In [1]: import numpy as np

In [2]: from numpy import linalg as LA

In [3]: np.set_printoptions(precision=2, suppress=True, linewidth=120)

In [4]: rd = lambda a: np.round(a, 2) + 0

In [5]: F = np.load("run14.npy")

In [6]: F
Out[6]: 
array([[-2.7, -3. , -3. ,  3. ],
       [ 3. ,  2.3, -3. ,  3. ],
       [ 1. , -3. ,  0.3, -2. ],
       [-3. , -3. , -3. ,  3.3]])

In [7]: out = F / np.sqrt((F ** 2).mean(axis=1, keepdims=True))

In [8]: rd(LA.norm(out, axis=1))
Out[8]: array([2., 2., 2., 2.])

In [9]: rd(out[3])
Out[9]: array([-0.97, -0.97, -0.97,  1.07])

In [10]: def softmax(z):
    ...:     e = np.exp(z - z.max(axis=-1, keepdims=True))
    ...:     return e / e.sum(axis=-1, keepdims=True)
    ...: 

In [11]: rd(softmax(F).sum(axis=1))
Out[11]: array([1., 1., 1., 1.])

In [12]: rd(softmax(10 * F[0]))
Out[12]: array([0., 0., 0., 1.])

In [13]: S = F @ F.T / np.sqrt(4)

In [14]: rd(softmax(S)[0] @ F)
Out[14]: array([-2.91, -3.  , -3.  ,  3.21])

In [15]: softmax(S).round(6).argmax(axis=1)
Out[15]: array([3, 1, 2, 3])

In [16]: x = np.array([2, 2, -3, -2])

In [17]: rhs = F @ x

In [18]: rd(rhs)
Out[18]: array([-8.4, 13.6, -0.9, -9.6])

In [19]: rd(LA.solve(F, rhs + F[:, 0]))
Out[19]: array([ 3.,  2., -3., -2.])

In [20]: LA.solve(F, rhs[:-1])
ValueError: solve1: Input operand 1 has a mismatch in its core dimension 0, with gufunc signature (m,m),(m)->(m) (size 3 is different from 4)


In [21]: rd(LA.solve(F, -1 * rhs))
Out[21]: array([-2., -2.,  3.,  2.])

In [22]: rd(LA.solve(F, F[:, 1]))
Out[22]: array([0., 1., 0., 0.])

In [23]: J = np.tanh(np.array([[1.6, -0.7],
    ...:     [-0.2, 1.1],
    ...:     [0.5, 0.3],
    ...:     [-0.7, 2.4],
    ...:     [0.0, -1.2],
    ...:     [-0.6, 0.5],
    ...:     [-0.3, -0.2],
    ...:     [1.6, -0.9],
    ...:     [1.6, -0.4],
    ...:     [-0.2, 1.1],
    ...:     [-0.6, -0.9],
    ...:     [-0.5, 1.5],
    ...:     [-0.6, -1.2],
    ...:     [-0.9, 1.2],
    ...:     [0.4, -0.8],
    ...:     [0.1, -0.4],
    ...:     [-0.4, 0.9],
    ...:     [1.5, -0.1],
    ...:     [-2.0, 0.4],
    ...:     [0.6, 0.0]]) @ np.array([[0.3, 0.3, -0.2], [-2.4, -0.3, -0.6]]))

In [24]: rd(J)
Out[24]: 
array([[ 0.97,  0.6 ,  0.1 ],
       [-0.99, -0.37, -0.55],
       [-0.52,  0.06, -0.27],
       [-1.  , -0.73, -0.86],
       [ 0.99,  0.35,  0.62],
       [-0.88, -0.32, -0.18],
       [ 0.37, -0.03,  0.18],
       [ 0.99,  0.64,  0.22],
       [ 0.89,  0.54, -0.08],
       [-0.99, -0.37, -0.55],
       [ 0.96,  0.09,  0.58],
       [-1.  , -0.54, -0.66],
       [ 0.99,  0.18,  0.69],
       [-1.  , -0.56, -0.49],
       [ 0.97,  0.35,  0.38],
       [ 0.76,  0.15,  0.22],
       [-0.98, -0.37, -0.43],
       [ 0.6 ,  0.45, -0.24],
       [-0.92, -0.62,  0.16],
       [ 0.18,  0.18, -0.12]])

In [25]: # rows 1 and 9 are equal

In [26]: hat = J @ LA.solve(J.T @ J, J.T)

In [27]: rd(LA.eigvalsh(hat))
Out[27]: array([0., 0., 0., 0., 0., 0., 0., 0., 0., 0., 0., 0., 0., 0., 0., 0., 0., 1., 1., 1.])

In [28]: rd(hat @ J[:, 0])
Out[28]: 
array([ 0.97, -0.99, -0.52, -1.  ,  0.99, -0.88,  0.37,  0.99,  0.89, -0.99,  0.96, -1.  ,  0.99, -1.  ,  0.97,  0.76,
       -0.98,  0.6 , -0.92,  0.18])

In [29]: LA.matrix_rank(np.eye(20) - hat)
Out[29]: np.int64(17)

In [30]: np.trace(hat)
Out[30]: np.float64(3.0)

In [31]: W1 = np.array([[0, -1, 0, 1, -1], [1, -2, -1, 1, -2], [-1, 2, 2, 1, 0]])

In [32]: b = np.array([-2, -3, -1, -3, 0])

In [33]: H = np.maximum(J @ W1 + b, 0)

In [34]: LA.matrix_rank(H)
Out[34]: np.int64(2)

In [35]: rd(H)
Out[35]: 
array([[0.  , 0.  , 0.  , 0.  , 0.  ],
       [0.  , 0.  , 0.  , 0.  , 1.73],
       [0.  , 0.  , 0.  , 0.  , 0.4 ],
       [0.  , 0.  , 0.  , 0.  , 2.46],
       [0.  , 0.  , 0.  , 0.  , 0.  ],
       [0.  , 0.  , 0.  , 0.  , 1.52],
       [0.  , 0.  , 0.  , 0.  , 0.  ],
       [0.  , 0.  , 0.  , 0.  , 0.  ],
       [0.  , 0.  , 0.  , 0.  , 0.  ],
       [0.  , 0.  , 0.  , 0.  , 1.73],
       [0.  , 0.  , 0.07, 0.  , 0.  ],
       [0.  , 0.  , 0.  , 0.  , 2.07],
       [0.  , 0.  , 0.19, 0.  , 0.  ],
       [0.  , 0.  , 0.  , 0.  , 2.11],
       [0.  , 0.  , 0.  , 0.  , 0.  ],
       [0.  , 0.  , 0.  , 0.  , 0.  ],
       [0.  , 0.  , 0.  , 0.  , 1.72],
       [0.  , 0.  , 0.  , 0.  , 0.  ],
       [0.  , 0.  , 0.  , 0.  , 2.15],
       [0.  , 0.  , 0.  , 0.  , 0.  ]])

In [36]: W2 = np.array([[0, -2], [-2, 2], [0, 2], [2, -2], [1, 2]])

In [37]: W1 @ W2
Out[37]: 
array([[  3,  -6],
       [  4, -14],
       [ -2,   8]])

In [38]: G = np.cov(J, rowvar=False)

In [39]: rd(G)
Out[39]: 
array([[0.81, 0.36, 0.33],
       [0.36, 0.19, 0.12],
       [0.33, 0.12, 0.2 ]])

In [40]: rd(np.median(J, axis=0))
Out[40]: array([ 0.27,  0.07, -0.1 ])

In [41]: rd(LA.eigvalsh(G)[::-1])
Out[41]: array([1.11, 0.08, 0.02])

In [42]: r0, r1 = F[1], F[3]

In [43]: r0 @ r0
Out[43]: np.float64(32.29)

In [44]: r0 @ r1
Out[44]: np.float64(3.0)

In [45]: pr = (r0 @ r1) / (r0 @ r0) * r0

In [46]: LA.matrix_rank(np.outer(r0, r1))
Out[46]: np.int64(1)

In [47]: x = np.array([-1, 2, 2])

In [48]: rhs = J @ x

In [49]: LA.solve(J, rhs)
LinAlgError: Last 2 dimensions of the array must be square


In [50]: rd(rhs)
Out[50]: 
array([ 0.42, -0.85,  0.09, -2.18,  0.93, -0.11, -0.08,  0.71,  0.02, -0.85,  0.37, -1.4 ,  0.74, -1.11,  0.48, -0.03,
       -0.62, -0.18,  0.  , -0.06])

In [51]: rd(LA.lstsq(J, rhs)[0])
Out[51]: array([-1.,  2.,  2.])

In [52]: rd(LA.pinv(J) @ J)
Out[52]: 
array([[1., 0., 0.],
       [0., 1., 0.],
       [0., 0., 1.]])

In [53]: rng = np.random.default_rng(194230)

In [54]: rhs = rhs + 0.05 * rng.normal(size=20)

In [55]: rd(rhs)
Out[55]: 
array([ 0.46, -0.86,  0.05, -2.12,  0.89, -0.1 , -0.12,  0.69, -0.01, -0.86,  0.32, -1.41,  0.86, -1.08,  0.44, -0.05,
       -0.62, -0.11,  0.16, -0.04])

In [56]: b, *_ = LA.lstsq(J, rhs)

In [57]: rd(b)
Out[57]: array([-1.  ,  1.94,  2.02])

In [58]: [round(float(LA.norm(LA.solve(J.T @ J + lam * np.eye(3), J.T @ rhs))), 2) for lam in (0, 1, 10, 100)]
Out[58]: [2.97, 1.11, 0.44, 0.11]

In [59]: m1 = np.loadtxt("m.csv", delimiter=",")

In [60]: m1
Out[60]: 
array([[ -6.,   0.,  12., -10.],
       [ -9.,   0.,  18., -15.],
       [ -9.,   0.,  18., -15.],
       [-24.,   0.,  48., -40.]])

In [61]: left, sv, VT = LA.svd(m1)

In [62]: V = VT[:(sv > 1e-8).sum()]

In [63]: x = m1[3] + 5 * m1[2] + rng.integers(2) * np.eye(4)[0]

In [64]: x
Out[64]: array([ -69.,    0.,  138., -115.])

In [65]: rd(V.T @ V)
Out[65]: 
array([[ 0.13,  0.  , -0.26,  0.21],
       [ 0.  ,  0.  ,  0.  ,  0.  ],
       [-0.26,  0.  ,  0.51, -0.43],
       [ 0.21,  0.  , -0.43,  0.36]])

In [66]: LA.matrix_rank(np.vstack([m1, x]))
Out[66]: np.int64(1)

In [67]: np.allclose(V.T @ V @ x, x)
Out[67]: True

In [68]: X = np.loadtxt("case0.csv", delimiter=",")

In [69]: rd(X)
Out[69]: 
array([[0.03, 0.08, 0.14, 0.03],
       [0.08, 0.25, 0.42, 0.08],
       [0.14, 0.42, 0.69, 0.14],
       [0.03, 0.08, 0.14, 0.03]])

In [70]: # rows and columns are dependent

In [71]: t = np.radians(45)

In [72]: Rm = np.eye(4)

In [73]: Rm[1, 1] = Rm[0, 0] = np.cos(t)

In [74]: Rm[1, 0], Rm[0, 1] = -np.sin(t), np.sin(t)

In [75]: rd(Rm)
Out[75]: 
array([[ 0.71,  0.71,  0.  ,  0.  ],
       [-0.71,  0.71,  0.  ,  0.  ],
       [ 0.  ,  0.  ,  1.  ,  0.  ],
       [ 0.  ,  0.  ,  0.  ,  1.  ]])

In [76]: out = X @ Rm.T

In [77]: rd(LA.svd(X, compute_uv=False)), rd(LA.svd(out, compute_uv=False))
Out[77]: (array([1., 0., 0., 0.]), array([1., 0., 0., 0.]))

In [78]: rd(np.abs(out - X).max(axis=0))
Out[78]: array([0.25, 0.22, 0.  , 0.  ])

In [79]: np.allclose(LA.norm(X, axis=1), LA.norm(out, axis=1))
Out[79]: True

In [80]: np.allclose(X @ X.T, out @ out.T)
Out[80]: True

In [81]: M = np.loadtxt("w.csv", delimiter=",")

In [82]: M
Out[82]: 
array([[ 0., -1.,  0.],
       [ 0.,  0., -1.],
       [ 0.,  0.,  0.]])

In [83]: # triangular: eigenvalues sit on the diagonal

In [84]: M.sum(axis=1)
Out[84]: array([-1., -1.,  0.])

In [85]: M.sum(axis=0)
Out[85]: array([ 0., -1., -1.])

In [86]: rd(M.mean(axis=0))
Out[86]: array([ 0.  , -0.33, -0.33])

In [87]: np.zeros(3, 3)
TypeError: Cannot interpret '3' as a data type


In [88]: rd(LA.norm(M))
Out[88]: np.float64(1.41)

In [89]: np.abs(M).max()
Out[89]: np.float64(1.0)

In [90]: M.shape
Out[90]: (3, 3)

In [91]: M - M[0]
Out[91]: 
array([[ 0.,  0.,  0.],
       [ 0.,  1., -1.],
       [ 0.,  1.,  0.]])

In [92]: np.diff(M, axis=0)
Out[92]: 
array([[ 0.,  1., -1.],
       [ 0.,  0.,  1.]])
